% ipython --no-banner

In [1]: import numpy as np

In [2]: import numpy.linalg as la

In [3]: np.set_printoptions(precision=1, suppress=True, linewidth=100)

In [4]: E = np.array([[3, 0, 0, 0], [0, 2, 0, 0], [0, 0, 3, 0], [0, 0, 0, 1]])

In [5]: q = E.astype(float).copy()

In [6]: for j in range(4):
   ...:     q[:, j] -= q[:, :j] @ (q[:, :j].T @ q[:, j])
   ...:     q[:, j] /= la.norm(q[:, j])
   ...: 

In [7]: q.T @ E
Out[7]: 
array([[3., 0., 0., 0.],
       [0., 2., 0., 0.],
       [0., 0., 3., 0.],
       [0., 0., 0., 1.]])

In [8]: la.norm(E, axis=1)
Out[8]: array([3., 2., 3., 1.])

In [9]: la.norm(E, axis=1).argmax()
Out[9]: np.int64(0)

In [10]: data = np.load("m.npy")

In [11]: data.round(1) + 0
Out[11]: 
array([[  4.2,   3.3,  -8.4],
       [  1.7,   1.3,   9.8],
       [  7.2,   5.6,  -4.2],
       [  5.7,   4.5,   6.9],
       [ -7.6,  -6. ,   2.5],
       [ -6.2,  -4.9,  -6.2],
       [  0. ,   0. , -10. ],
       [ -5.8,  -4.6,   6.7],
       [ -3.9,  -3. ,   8.7],
       [  5.5,   4.3,   7.2],
       [ -5.2,  -4.1,   7.5],
       [  7.3,   5.7,  -3.8],
       [ -1.9,  -1.5,   9.7],
       [  7.5,   5.9,   2.9],
       [ -5.6,  -4.4,  -7. ],
       [ -7.8,  -6.1,  -1. ],
       [  2.2,   1.7,   9.6],
       [  5.4,   4.2,   7.3]])

In [12]: data.mean(axis=0)
Out[12]: array([0.1, 0.1, 2.1])

In [13]: round(float(la.norm(data)), 1)
Out[13]: 42.4

In [14]: la.matrix_rank(data)
Out[14]: np.int64(2)

In [15]: data.shape
Out[15]: (18, 3)

In [16]: np.unravel_index(np.abs(data).argmax(), data.shape)
Out[16]: (np.int64(6), np.int64(2))

In [17]: z = data[:, 1] > np.median(data[:, 1])

In [18]: u = data[z].mean(axis=0) - data[~z].mean(axis=0)

In [19]: (((data - data.mean(axis=0)) @ u > 0) == z).mean()
Out[19]: np.float64(1.0)

In [20]: np.argsort(-np.abs(u).round(6), kind="stable")
Out[20]: array([0, 1, 2])

In [21]: ((data - data.mean(axis=0)) @ u > 0).astype(int)
Out[21]: array([1, 1, 1, 1, 0, 0, 0, 0, 0, 1, 0, 1, 0, 1, 0, 0, 1, 1])

In [22]: D = la.norm(data[:, None] - data[None], axis=-1)

In [23]: la.norm(data, axis=1)
Out[23]: array([10., 10., 10., 10., 10., 10., 10., 10., 10., 10., 10., 10., 10., 10., 10., 10., 10., 10.])

In [24]: la.matrix_rank(D ** 2)
Out[24]: np.int64(3)

In [25]: D[2].round(6).argsort(kind="stable")[:4]
Out[25]: array([ 2, 11,  0, 13])

In [26]: D[:5, :5]
Out[26]: 
array([[ 0. , 18.5,  5.7, 15.5, 18.6],
       [18.5,  0. , 15.6,  5.8, 13.8],
       [ 5.7, 15.6,  0. , 11.2, 19.9],
       [15.5,  5.8, 11.2,  0. , 17.5],
       [18.6, 13.8, 19.9, 17.5,  0. ]])

In [27]: D.mean(axis=1).argmax()
Out[27]: np.int64(6)

In [28]: np.flatnonzero(D[2] < D.mean() / 2)
Out[28]: array([ 0,  2, 11])

In [29]: (D + 1e9 * np.eye(18)).round(6).argmin(axis=1)
Out[29]: array([ 6, 16, 11,  9, 15, 14,  0, 10, 10, 17,  7,  2,  8,  3,  5,  4,  1,  9])
